% ipython --no-banner

In [1]: import numpy as np

In [2]: from numpy import linalg as LA

In [3]: np.set_printoptions(suppress=True, linewidth=120)

In [4]: data = np.load("sample9.npy")

In [5]: data
Out[5]: 
array([[ 2, -1,  0, -2,  1],
       [-1,  2,  1, -1, -1],
       [ 0,  1, -6,  0, -3],
       [-2, -1,  0,  2,  1],
       [ 1, -1, -3,  1,  4]])

In [6]: # symmetric, so the eigenvalues are real

In [7]: round(float(LA.det(2 * data)), 2), round(LA.det(data), 2)
Out[7]: (7168.0, np.float64(224.0))

In [8]: np.round(LA.det(data.T), 2)
Out[8]: np.float64(224.0)

In [9]: np.round(LA.eigvals(data), 2)
Out[9]: array([-6.92, -0.76,  5.85,  4.  ,  1.83])

In [10]: np.round(np.poly(data), 2)
Out[10]: array([   1.,   -4.,  -43.,  214., -112., -224.])

In [11]: np.einsum("ij,ji->", data, data)
Out[11]: np.int64(102)

In [12]: rng = np.random.default_rng(1)

In [13]: labels = rng.permutation(5)

In [14]: other = data[:, labels] * rng.choice([-1, 1], 5)

In [15]: other
Out[15]: 
array([[ 1,  2,  1,  0, -2],
       [-1, -1, -2, -1, -1],
       [-3,  0, -1,  6,  0],
       [ 1, -2,  1,  0,  2],
       [ 4,  1,  1,  3,  1]])

In [16]: left, _, Vh = LA.svd(data.T @ other)

In [17]: labels
Out[17]: array([4, 0, 1, 2, 3])

In [18]: np.round(LA.lstsq(data, other)[0], 2) + 0
Out[18]: 
array([[ 0.,  1.,  0.,  0.,  0.],
       [ 0.,  0., -1.,  0.,  0.],
       [ 0.,  0.,  0., -1.,  0.],
       [ 0.,  0.,  0.,  0.,  1.],
       [ 1.,  0.,  0.,  0.,  0.]])

In [19]: np.round(left @ Vh, 2) + 0
Out[19]: 
array([[ 0.,  1.,  0.,  0.,  0.],
       [ 0.,  0., -1.,  0.,  0.],
       [ 0.,  0.,  0., -1.,  0.],
       [ 0.,  0.,  0.,  0.,  1.],
       [ 1.,  0.,  0.,  0.,  0.]])

In [20]: K = np.load("x.npy")

In [21]: K.round(2)
Out[21]: 
array([[-0.84, -0.5 , -0.24],
       [-0.12, -0.26,  0.96],
       [-0.54,  0.83,  0.16]])

In [22]: # columns are unit length and at right angles

In [23]: x0 = np.array([5, 2, 9])

In [24]: np.round(LA.det(K), 2)
Out[24]: np.float64(1.0)

In [25]: np.round(LA.norm(x0), 2), np.round(LA.norm(K @ x0), 2)
Out[25]: (np.float64(10.49), np.float64(10.49))

In [26]: def softmax(z):
    ...:     e = np.exp(z - z.max(axis=-1, keepdims=True))
    ...:     return e / e.sum(axis=-1, keepdims=True)
    ...: 

In [27]: softmax(K).sum(axis=1)
Out[27]: array([1., 1., 1.])

In [28]: np.round(softmax(K[2] + 2), 2)
Out[28]: array([0.14, 0.57, 0.29])

In [29]: scores = K @ K.T / np.sqrt(3)

In [30]: np.round(softmax(scores), 2)
Out[30]: 
array([[0.47, 0.26, 0.26],
       [0.26, 0.47, 0.26],
       [0.26, 0.26, 0.47]])

In [31]: np.allclose(K, K.T)
Out[31]: False

In [32]: np.allclose(K @ K.T, K.T @ K)
Out[32]: True

In [33]: round(float(np.abs(LA.eigvals(K)).max()), 2)
Out[33]: 1.0

In [34]: np.round(K @ K, 2)
Out[34]: 
array([[ 0.89,  0.34, -0.31],
       [-0.38,  0.92, -0.07],
       [ 0.26,  0.18,  0.95]])

In [35]: np.round((K - K.T) / 2, 2)
Out[35]: 
array([[ 0.  , -0.19,  0.15],
       [ 0.19,  0.  ,  0.06],
       [-0.15, -0.06,  0.  ]])

In [36]: np.round(LA.matrix_power(K, 4), 2)
Out[36]: 
array([[ 0.57,  0.57, -0.6 ],
       [-0.71,  0.7 , -0.01],
       [ 0.41,  0.43,  0.8 ]])

In [37]: np.round((K + K.T) / 2, 2)
Out[37]: 
array([[-0.84, -0.31, -0.39],
       [-0.31, -0.26,  0.89],
       [-0.39,  0.89,  0.16]])

In [38]: q, V = LA.qr(K[:, :2])[0], LA.qr(K[:, 2:])[0]

In [39]: sv = LA.svd(q.T @ V, compute_uv=False)

In [40]: (sv > 0.9).sum()
Out[40]: np.int64(0)

In [41]: mat = np.loadtxt("mat.csv", delimiter=",")

In [42]: mat
Out[42]: 
array([[ 0.,  0.,  0.],
       [-3., -1., -1.],
       [ 0., -1.,  3.],
       [ 0.,  0.,  0.],
       [ 0.,  0.,  0.],
       [ 0., -1.,  3.],
       [-3., -2.,  2.],
       [-3., -1., -1.],
       [ 0.,  0.,  0.],
       [-2.,  2., -1.],
       [-3., -1., -1.],
       [ 0.,  0.,  0.],
       [-2.,  2., -1.],
       [ 0., -1.,  3.],
       [-2.,  1.,  2.],
       [-3., -1., -1.],
       [ 0., -1.,  3.],
       [ 0.,  0.,  0.],
       [-3., -1., -1.],
       [-3., -2.,  2.],
       [-3., -1., -1.],
       [ 0.,  0.,  0.],
       [-3., -1., -1.],
       [-3., -1., -1.],
       [-3., -2.,  2.],
       [ 0.,  0.,  0.]])

In [43]: cen = mat - mat.mean(axis=0)

In [44]: left, sv, Vh = LA.svd(cen, full_matrices=False)

In [45]: np.round(Vh[0] * np.sign(Vh[0, np.abs(Vh[0]).argmax()]), 2)
Out[45]: array([ 0.65, -0.04,  0.76])

In [46]: np.round(sv ** 2 / (sv ** 2).sum(), 2)
Out[46]: array([0.56, 0.35, 0.09])
